$ python -q
>>> import numpy as np
>>> np.set_printoptions(precision=4, suppress=True, linewidth=140)
>>> X = np.loadtxt("dump.csv", delimiter=",")
>>> X
array([[-0.1417,  0.3908,  0.4186,  0.4329],
       [ 0.1417, -0.0985,  0.5991, -0.4911],
       [ 0.1417, -0.7805,  0.2625,  0.0221],
       [-0.4252,  0.1007, -0.3142, -0.656 ],
       [ 0.    , -0.3897, -0.4923,  0.2487],
       [ 0.5669,  0.1905, -0.2002,  0.0546],
       [ 0.6614,  0.1735, -0.1253, -0.2752]])
>>> Y = np.c_[X[:, :2] @ np.array([[0, 3], [0, 2]]), np.array([1, -2, 2, 1, 0, 2, -1])]
>>> Y
array([[ 0.    ,  0.3564,  1.    ],
       [ 0.    ,  0.2282, -2.    ],
       [ 0.    , -1.1358,  2.    ],
       [ 0.    , -1.0743,  1.    ],
       [ 0.    , -0.7794,  0.    ],
       [ 0.    ,  2.0818,  2.    ],
       [ 0.    ,  2.3314, -1.    ]])
>>> np.round(np.linalg.norm(Y - X @ np.linalg.lstsq(X, Y)[0], axis=0), 4) + 0
array([0.   , 0.   , 3.525])
>>> np.linalg.matrix_rank(Y)
np.int64(2)
>>> np.linalg.norm(np.linalg.qr(X)[0].T @ Y, axis=0) ** 2 / ((Y ** 2).sum(axis=0) + 1e-12)
array([0.    , 1.    , 0.1716])
>>> proj = X @ np.linalg.solve(X.T @ X, X.T)
>>> np.allclose(proj @ proj, proj)
True
>>> np.diag(proj)
array([0.5355, 0.63  , 0.6987, 0.7199, 0.4561, 0.4008, 0.559 ])
>>> x = np.array([1, 1, -3, 1])
>>> rhs = X @ x
>>> b, lr = np.zeros(4), 1 / np.linalg.norm(X, 2) ** 2
>>> for i in range(30):
...     b -= lr * X.T @ (X @ b - rhs)
...     if i % 5 == 0: print(i, round(np.linalg.norm(X @ b - rhs), 4))
... 
0 0.0
5 0.0
10 0.0
15 0.0
20 0.0
25 0.0
>>> print(round(np.linalg.cond(X), 4))
1.0
>>> np.round(X[:, 1] @ X[:, 0], 4)
np.float64(0.0)
>>> print(np.linalg.svd(X, compute_uv=False))
[1. 1. 1. 1.]
>>> np.linalg.pinv(X)
array([[-0.1417,  0.1417,  0.1417, -0.4252,  0.    ,  0.5669,  0.6614],
       [ 0.3908, -0.0985, -0.7805,  0.1007, -0.3897,  0.1905,  0.1735],
       [ 0.4186,  0.5991,  0.2625, -0.3142, -0.4923, -0.2002, -0.1253],
       [ 0.4329, -0.4911,  0.0221, -0.656 ,  0.2487,  0.0546, -0.2752]])
>>> print(np.round(X.T @ X, 4) + 0)
[[1. 0. 0. 0.]
 [0. 1. 0. 0.]
 [0. 0. 1. 0.]
 [0. 0. 0. 1.]]
>>> np.linalg.norm(X, axis=0)
array([1., 1., 1., 1.])
>>> J = np.loadtxt("mat.csv", delimiter=",")
>>> J
array([[ 0.1984, -0.119 ,  0.0397,  0.0397, -0.119 , -0.3571],
       [-0.119 ,  0.0714, -0.0238, -0.0238,  0.0714,  0.2143],
       [ 0.0397, -0.0238,  0.0079,  0.0079, -0.0238, -0.0714],
       [ 0.0397, -0.0238,  0.0079,  0.0079, -0.0238, -0.0714],
       [-0.119 ,  0.0714, -0.0238, -0.0238,  0.0714,  0.2143],
       [-0.3571,  0.2143, -0.0714, -0.0714,  0.2143,  0.6429]])
>>> rng = np.random.default_rng(30068)
>>> idx = rng.permutation(6)
>>> idx
array([2, 5, 0, 4, 3, 1])
>>> Y = J[idx][:, idx]
>>> np.allclose(Y, J)
False
>>> Y
array([[ 0.0079, -0.0714,  0.0397, -0.0238,  0.0079, -0.0238],
       [-0.0714,  0.6429, -0.3571,  0.2143, -0.0714,  0.2143],
       [ 0.0397, -0.3571,  0.1984, -0.119 ,  0.0397, -0.119 ],
       [-0.0238,  0.2143, -0.119 ,  0.0714, -0.0238,  0.0714],
       [ 0.0079, -0.0714,  0.0397, -0.0238,  0.0079, -0.0238],
       [-0.0238,  0.2143, -0.119 ,  0.0714, -0.0238,  0.0714]])
>>> round(float(np.linalg.det(Y)), 4), np.round(np.linalg.det(J[idx]), 4)
(-0.0, np.float64(-0.0))
>>> np.round(np.sort(np.abs(np.linalg.eigvals(Y))), 4) + 0
array([0., 0., 0., 0., 0., 1.])
>>> ev, vecs = np.linalg.eigh(J)
>>> x = np.array([1, -3, 2, 0, 3, 1])
>>> vecs * np.abs(ev) @ vecs.T
array([[ 0.1984, -0.119 ,  0.0397,  0.0397, -0.119 , -0.3571],
       [-0.119 ,  0.0714, -0.0238, -0.0238,  0.0714,  0.2143],
       [ 0.0397, -0.0238,  0.0079,  0.0079, -0.0238, -0.0714],
       [ 0.0397, -0.0238,  0.0079,  0.0079, -0.0238, -0.0714],
       [-0.119 ,  0.0714, -0.0238, -0.0238,  0.0714,  0.2143],
       [-0.3571,  0.2143, -0.0714, -0.0714,  0.2143,  0.6429]])
>>> (np.sign(vecs[:, -1].round(6)) == np.sign(vecs[0, -1].round(6))).astype(int)
array([1, 0, 1, 1, 0, 0])
>>> np.round(np.linalg.eigvalsh(J[1:, 1:]), 4) + 0
array([0.    , 0.    , 0.    , 0.    , 0.8016])
>>> np.round(x @ J @ x / (x @ x), 4), round(ev[0], 4), round(ev[-1], 4)
(np.float64(0.0013), np.float64(-0.0), np.float64(1.0))
>>> np.round(np.abs(J).sum(axis=1).max(), 4), np.round(np.abs(ev).max(), 4)
(np.float64(1.5714), np.float64(1.0))
>>> r = np.linalg.matrix_rank(J)
>>> r
np.int64(1)
>>> N = np.linalg.svd(J)[2][r:].T
>>> [int(np.linalg.matrix_rank(np.delete(J, i, axis=0))) for i in range(6)]
[1, 1, 1, 1, 1, 1]
>>> np.linalg.matrix_rank(J.T @ J), np.linalg.matrix_rank(J @ J.T)
(np.int64(1), np.int64(1))
>>> print([int(np.linalg.matrix_rank(J[:, :j + 1])) for j in range(6)])
[1, 1, 1, 1, 1, 1]
>>> [int(np.linalg.matrix_rank(J[:i])) for i in range(1, len(J) + 1)]
[1, 1, 1, 1, 1, 1]
>>> arr = np.load("block11.npy")
>>> print(arr)
[[-2.  3.  2.  0.  0.  0.]
 [ 1. -1. -1.  0.  0.  0.]
 [ 0.  3. -1.  0.  0.  0.]
 [ 0.  0.  0.  0.  2.  1.]
 [ 0.  0.  0.  2.  1.  2.]
 [ 0.  0.  0.  3.  0.  3.]]
>>> # 2 groups of indices that never mix
>>> Y = arr[0, 0] * arr[1:] - np.outer(arr[1:, 0], arr[0])
>>> Y
array([[ 0., -1.,  0., -0., -0., -0.],
       [ 0., -6.,  2., -0., -0., -0.],
       [ 0., -0., -0., -0., -4., -2.],
       [ 0., -0., -0., -4., -2., -4.],
       [ 0., -0., -0., -6., -0., -6.]])
>>> np.linalg.matrix_rank(Y), np.linalg.matrix_rank(arr)
(np.int64(5), np.int64(6))
>>> Y @ Y
Traceback (most recent call last):
  File "<python-input-52>", line 1, in <module>
    Y @ Y
    ~~^~~
ValueError: matmul: Input operand 1 has a mismatch in its core dimension 0, with gufunc signature (n?,k),(k,m?)->(n?,m?) (size 5 is different from 6)
>>> C2 = Y.T @ Y
>>> np.diag(C2)
array([ 0., 37.,  4., 52., 20., 56.])
>>> np.trace(C2), (Y ** 2).sum()
(np.float64(169.0), np.float64(169.0))
>>> C2
array([[  0.,   0.,   0.,   0.,   0.,   0.],
       [  0.,  37., -12.,   0.,   0.,   0.],
       [  0., -12.,   4.,   0.,   0.,   0.],
       [  0.,   0.,   0.,  52.,   8.,  52.],
       [  0.,   0.,   0.,   8.,  20.,  16.],
       [  0.,   0.,   0.,  52.,  16.,  56.]])
>>> ang = np.radians(120)
>>> Rm = np.eye(4)
>>> Rm[3, 3] = Rm[1, 1] = np.cos(ang)
>>> Rm[3, 1], Rm[1, 3] = -np.sin(ang), np.sin(ang)
>>> print(Rm)
[[ 1.     0.     0.     0.   ]
 [ 0.    -0.5    0.     0.866]
 [ 0.     0.     1.     0.   ]
 [ 0.    -0.866  0.    -0.5  ]]
>>> Y = X @ Rm.T
>>> np.allclose(X @ X.T, Y @ Y.T)
True
>>> print(np.allclose(np.linalg.norm(X, axis=1), np.linalg.norm(Y, axis=1)))
True
>>> np.abs(Y - X).max(axis=0)
array([0.    , 1.1899, 0.    , 0.9878])
>>> ang = np.radians(120)
>>> Rm = np.eye(6)
>>> Rm[1, 1] = Rm[0, 0] = np.cos(ang)
>>> Rm[1, 0], Rm[0, 1] = -np.sin(ang), np.sin(ang)
>>> Rm
array([[-0.5  ,  0.866,  0.   ,  0.   ,  0.   ,  0.   ],
       [-0.866, -0.5  ,  0.   ,  0.   ,  0.   ,  0.   ],
       [ 0.   ,  0.   ,  1.   ,  0.   ,  0.   ,  0.   ],
       [ 0.   ,  0.   ,  0.   ,  1.   ,  0.   ,  0.   ],
       [ 0.   ,  0.   ,  0.   ,  0.   ,  1.   ,  0.   ],
       [ 0.   ,  0.   ,  0.   ,  0.   ,  0.   ,  1.   ]])
>>> Y = arr @ Rm.T
>>> Y
array([[ 3.5981,  0.2321,  2.    ,  0.    ,  0.    ,  0.    ],
       [-1.366 , -0.366 , -1.    ,  0.    ,  0.    ,  0.    ],
       [ 2.5981, -1.5   , -1.    ,  0.    ,  0.    ,  0.    ],
       [ 0.    ,  0.    ,  0.    ,  0.    ,  2.    ,  1.    ],
       [ 0.    ,  0.    ,  0.    ,  2.    ,  1.    ,  2.    ],
       [ 0.    ,  0.    ,  0.    ,  3.    ,  0.    ,  3.    ]])
>>> np.allclose(arr @ arr.T, Y @ Y.T)
True
>>> print(np.linalg.svd(arr, compute_uv=False), np.linalg.svd(Y, compute_uv=False))
[5.2276 4.8703 2.5046 2.1448 0.2676 0.082 ] [5.2276 4.8703 2.5046 2.1448 0.2676 0.082 ]
>>> np.allclose(np.linalg.norm(arr, axis=1), np.linalg.norm(Y, axis=1))
True
>>> np.abs(Y - arr).max(axis=0)
array([5.5981, 4.5   , 0.    , 0.    , 0.    , 0.    ])
>>> x = np.array([6, 7, 6, 8, 6, 9])
>>> a = np.maximum(Y @ x, 0)
>>> np.flatnonzero(a > 1e-9)
array([0, 3, 4, 5])
>>> print(Y.T @ a)
[126.6984   8.1712  70.4256 233.      82.     254.    ]
>>> np.maximum(Y @ (3 * x), 0)
array([105.6384,   0.    ,   0.    ,  63.    , 120.    , 153.    ])
>>> M = np.load("data.npy")
>>> M
array([[-0.3578,  0.9338, -0.0072],
       [-0.8944, -0.3404,  0.29  ],
       [ 0.2683,  0.1102,  0.957 ]])
>>> O = M.astype(float).copy()
>>> for j in range(3):
...     O[:, j] -= O[:, :j] @ (O[:, :j].T @ O[:, j])
...     O[:, j] /= np.linalg.norm(O[:, j])
... 
>>> np.round(O.T @ M, 4) + 0
array([[1., 0., 0.],
       [0., 1., 0.],
       [0., 0., 1.]])
>>> ang = np.radians(71)
>>> Rm = np.eye(3)
>>> Rm[0, 0] = Rm[2, 2] = np.cos(ang)
>>> Rm[0, 2], Rm[2, 0] = -np.sin(ang), np.sin(ang)
>>> Rm
array([[ 0.3256,  0.    , -0.9455],
       [ 0.    ,  1.    ,  0.    ],
       [ 0.9455,  0.    ,  0.3256]])
>>> Y = M @ Rm.T
>>> np.linalg.svd(M, compute_uv=False), np.linalg.svd(Y, compute_uv=False)
(array([1., 1., 1.]), array([1., 1., 1.]))
>>> Y
array([[-0.1096,  0.9338, -0.3406],
       [-0.5654, -0.3404, -0.7513],
       [-0.8175,  0.1102,  0.5653]])
>>> Y = np.array([[2], [2]])
>>> K = np.block([[np.zeros((2, 2)), Y], [Y.T, np.zeros((1, 1))]])
>>> K
array([[0., 0., 2.],
       [0., 0., 2.],
       [2., 2., 0.]])
>>> # symmetric, so the eigenvalues are real
>>> Uu, s, Vt = np.linalg.svd(K)
>>> print(np.argmax(s[:-1] / (s[1:] + 1e-6)) + 1)
2
>>> s
array([ 2.8284,  2.8284, -0.    ])
>>> Y = Uu[:, :2] @ np.diag(s[:2]) @ Vt[:2]
>>> print(round(float(np.linalg.norm(K - Y, 2)), 4), s[2])
0.0 -0.0
>>> np.abs(K - Y).max()
np.float64(0.0)
>>> m1 = np.loadtxt("case8.csv", delimiter=",")
>>> m1
array([[-21.4095,  -0.1933,  21.4935,   8.9673,  19.4074,  19.7897],
       [-22.0974,  -0.1573,  19.2124,   9.6378,  20.0618,  19.9967],
       [-19.9858,  -1.3397,  17.1259,  11.1096,  18.4387,  18.3106],
       [-16.8842,  -0.3642,  19.1229,  11.1709,  19.3357,  19.3679],
       [-18.4342,   0.1038,  20.2179,   7.686 ,  18.3625,  20.1311],
       [-18.7236,   1.0091,  20.0262,   8.1754,  19.9472,  21.5739],
       [-19.2909,   0.8544,  20.2402,   9.397 ,  19.6594,  19.3915],
       [-20.2938,  -0.0523,  18.6695,   9.5404,  18.8804,  19.9775],
       [-21.5457,   0.0144,  18.7536,   8.8129,  19.8898,  20.4149],
       [-19.4011,   0.7056,  20.1197,  10.414 ,  19.3559,  20.2009],
       [-20.0086,   1.2751,  19.7556,   9.9463,  19.2279,  19.9054],
       [-21.5735,  -1.8038,  20.953 ,   8.1309,  20.3002,  19.0073],
       [-20.5971,  -0.7363,  19.6565,   9.5814,  20.5273,  20.2806],
       [-20.4916,   1.3168,  19.0508,  10.1151,  19.2836,  19.2554],
       [-19.6689,  -0.1195,  20.0513,   9.6857,  19.4511,  20.2708],
       [-20.3663,   1.9899,  21.3675,  10.013 ,  19.778 ,  19.6769],
       [-19.4816,   1.11  ,  21.1302,   9.1768,  19.5103,  21.3877],
       [-19.5185,   1.1412,  19.492 ,  10.2693,  19.4581,  21.7926],
       [-21.5261,   0.5163,  20.3344,   9.6663,  20.1194,  20.8611],
       [-20.4103,  -0.8829,  18.8607,  10.0973,  20.0632,  20.3265],
       [-19.4398,  -0.5193,  20.4814,   9.9134,  20.4209,  19.7974],
       [-18.8137,  -1.3488,  18.4191,   9.7251,  19.588 ,  18.8809],
       [-18.1226,   1.3344,  20.1312,  11.0211,  19.2041,  20.5087],
       [-19.9231,  -0.311 ,  19.7841,  10.3755,  20.1996,  18.8476],
       [-22.2443,  -3.0241,  21.0404,  11.5782,  19.9527,  19.0359],
       [-18.2185,  -0.0148,  18.5419,  10.1895,  21.3142,  20.5038],
       [-19.6653,   0.3583,  18.7824,   7.7362,  19.7335,  20.1228],
       [-21.4436,  -0.5649,  20.385 ,  11.0689,  19.5328,  19.6765],
       [-20.165 ,  -2.3315,  19.2529,  10.258 ,  20.9297,  20.9459],
       [-20.2511,  -0.6639,  19.1933,  10.427 ,  19.2542,  18.9298],
       [-18.7355,  -0.4592,  19.4912,  11.2926,  18.8017,  20.5562],
       [-20.3621,  -0.5928,  19.5016,  10.2271,  18.7835,  18.1719],
       [-19.7156,   1.4439,  19.0181,  10.7902,  19.3289,  19.5476]])
>>> Y = np.c_[m1[:, :2] @ np.array([[-4, -4], [3, -5]]), np.array([-3, -3, 1, -3, -2, 2, -1, -1, 2, 0, 1, 2, 1, 0, 0, 3, 0, 2, 0, 1, 2, 3, -1, -3, 1, 1, -2, 2, -3, -3, -1, 1, -3])]
>>> Y
array([[ 85.0581,  86.6045,  -3.    ],
       [ 87.9177,  89.1761,  -3.    ],
       [ 75.9241,  86.6417,   1.    ],
       [ 66.4442,  69.3578,  -3.    ],
       [ 74.0482,  73.2178,  -2.    ],
       [ 77.9217,  69.8489,   2.    ],
       [ 79.7268,  72.8916,  -1.    ],
       [ 81.0183,  81.4367,  -1.    ],
       [ 86.226 ,  86.1108,   2.    ],
       [ 79.7212,  74.0764,   0.    ],
       [ 83.8597,  73.6589,   1.    ],
       [ 80.8826,  95.313 ,   2.    ],
       [ 80.1795,  86.0699,   1.    ],
       [ 85.9168,  75.3824,   0.    ],
       [ 78.3171,  79.2731,   0.    ],
       [ 87.4349,  71.5157,   3.    ],
       [ 81.2564,  72.3764,   0.    ],
       [ 81.4976,  72.368 ,   2.    ],
       [ 87.6533,  83.5229,   0.    ],
       [ 78.9925,  86.0557,   1.    ],
       [ 76.2013,  80.3557,   2.    ],
       [ 71.2084,  81.9988,   3.    ],
       [ 76.4936,  65.8184,  -1.    ],
       [ 78.7594,  81.2474,  -3.    ],
       [ 79.9049, 104.0977,   1.    ],
       [ 72.8296,  72.948 ,   1.    ],
       [ 79.7361,  76.8697,  -2.    ],
       [ 84.0797,  88.5989,   2.    ],
       [ 73.6655,  92.3175,  -3.    ],
       [ 79.0127,  84.3239,  -3.    ],
       [ 73.5644,  77.238 ,  -1.    ],
       [ 79.67  ,  84.4124,   1.    ],
       [ 83.1941,  71.6429,  -3.    ]])
>>> np.round(np.linalg.norm(Y - m1 @ np.linalg.lstsq(m1, Y)[0], axis=0), 4) + 0
array([ 0.    ,  0.    , 11.0429])
